$ ipython --no-banner

In [1]: import numpy as np

In [2]: np.set_printoptions(precision=1, suppress=True, linewidth=160)

In [3]: K = np.load("dump.npy")

In [4]: K
Out[4]: 
array([[ 2.,  0.,  0.,  0.],
       [ 0.,  5.,  0.,  0.],
       [ 2.,  2.,  2., -2.],
       [ 2.,  5.,  0.,  0.]])

In [5]: left, sig, Vt = np.linalg.svd(K)

In [6]: evecs = Vt[:(sig > 1e-8).sum()]

In [7]: rng = np.random.default_rng(747632)

In [8]: x0 = K[1] + 3 * K[2] + rng.integers(2) * np.eye(4)[3]

In [9]: x0
Out[9]: array([ 6., 11.,  6., -6.])

In [10]: round(np.linalg.norm(x0 - evecs.T @ evecs @ x0), 1)
Out[10]: np.float64(0.0)

In [11]: np.allclose(evecs.T @ evecs @ x0, x0)
Out[11]: True

In [12]: np.round(evecs.T @ evecs, 1) + 0
Out[12]: 
array([[ 1. ,  0. ,  0. ,  0. ],
       [ 0. ,  1. ,  0. ,  0. ],
       [ 0. ,  0. ,  0.5, -0.5],
       [ 0. ,  0. , -0.5,  0.5]])

In [13]: np.unique(K.round(6), axis=0).shape
Out[13]: (4, 4)

In [14]: B = K[0, 0] * K[1:] - np.outer(K[1:, 0], K[0])

In [15]: B
Out[15]: 
array([[ 0., 10.,  0.,  0.],
       [ 0.,  4.,  4., -4.],
       [ 0., 10.,  0.,  0.]])

In [16]: np.linalg.matrix_rank(B), np.linalg.matrix_rank(K)
Out[16]: (np.int64(2), np.int64(3))

In [17]: np.argsort(-np.linalg.norm(B, axis=0).round(6), kind="stable")[:3]
Out[17]: array([1, 2, 3])

In [18]: [round(float(x), 1) for x in np.linalg.svd(B, compute_uv=False)[:3]]
Out[18]: [14.8, 5.4, 0.0]
